>>> import numpy as np
>>> np.set_printoptions(precision=3, suppress=True, linewidth=160)
>>> def tidy(a):
...     return np.round(a, 3) + 0
... 
>>> X = np.tril(np.array([[3, 0, 1, 3], [2, 0, 1, 5], [2, 4, 1, 4], [3, 1, 5, 3]]), -1) + np.eye(4, dtype=int)
>>> print(X)
[[1 0 0 0]
 [2 1 0 0]
 [2 4 1 0]
 [3 1 5 1]]
>>> # triangular: eigenvalues sit on the diagonal
>>> left, s, vt = np.linalg.svd(X)
>>> print(np.argmax(s[:-1] / (s[1:] + 1e-6)) + 1)
3
>>> print(tidy(s))
[6.931 3.556 1.522 0.027]
>>> A2 = left[:, :3] @ np.diag(s[:3]) @ vt[:3]
>>> print(np.linalg.matrix_rank(X, rtol=0.05))
3
>>> M = np.loadtxt("data.csv", delimiter=",")
>>> print(tidy(M))
[[0.667 0.333 0.    0.   ]
 [0.5   0.5   0.    0.   ]
 [0.25  0.25  0.5   0.   ]
 [0.333 0.333 0.    0.333]]
>>> gram = M.T @ M
>>> print(tidy(np.linalg.svd(M, compute_uv=False) ** 2))
[1.413 0.229 0.097 0.025]
>>> print(tidy(gram))
[[0.868 0.646 0.125 0.111]
 [0.646 0.535 0.125 0.111]
 [0.125 0.125 0.25  0.   ]
 [0.111 0.111 0.    0.111]]
>>> print((M @ M.T).shape)
(4, 4)
>>> print(tidy(np.diag(gram)))
[0.868 0.535 0.25  0.111]
>>> print([int(np.linalg.matrix_rank(np.linalg.matrix_power(X, p))) for p in range(1, 5)])
[4, 4, 4, 4]
>>> print(tidy(np.sort(np.linalg.eigvals(X))))
[1. 1. 1. 1.]
>>> print(np.linalg.matrix_power(X - np.diag(np.diag(X)), 4))
[[0 0 0 0]
 [0 0 0 0]
 [0 0 0 0]
 [0 0 0 0]]
>>> vec = np.array([-2, -7, 6, -4])
>>> y = M @ vec
>>> print(tidy(y))
[-3.667 -4.5    0.75  -4.333]
>>> print(tidy(np.linalg.solve(M, M[:, 3])))
[0. 0. 0. 1.]
>>> print(tidy(np.linalg.solve(M.T, M[3])))
[0. 0. 0. 1.]
>>> print(tidy(np.linalg.solve(M, 4 * y)))
[ -8. -28.  24. -16.]
>>> A = np.load("run18.npy")
>>> print(A)
[[ -1.1   0.2   0.3]
 [ -0.2  -0.3   0.7]
 [  1.6   2.7  -0.1]
 [  0.4   1.5  -0.1]
 [  0.2  -0.2   0. ]
 [ -0.3   0.1  -0.6]
 [  0.    0.2   1. ]
 [  1.5   0.1  -0.2]
 [  1.1  -1.1   0.4]
 [ -1.6   1.5   1.6]
 [ -0.4   0.   -0.5]
 [ -1.9  -1.1  -0.1]
 [  0.6  -0.3  -0.4]
 [ -0.9   0.2   0. ]
 [  0.   -1.3  -0.4]
 [  1.    2.2  -2. ]
 [ -0.1   0.3   0.6]
 [-22.    2.   -4. ]
 [  0.5  -0.9  -0.4]]
>>> D = np.linalg.norm(A[:, None] - A[None], axis=-1)
>>> print(np.unravel_index(D.round(6).argmax(), D.shape))
(np.int64(2), np.int64(17))
>>> print(D.shape)
(19, 19)
>>> print(D.mean(axis=1).argmax())
17
>>> print(np.flatnonzero(D[18] < D.mean() / 2))
[ 1  4  5  6  7  8 10 12 13 14 16 18]
>>> print(D[18].round(6).argsort(kind="stable")[:4])
[18 12 14  4]
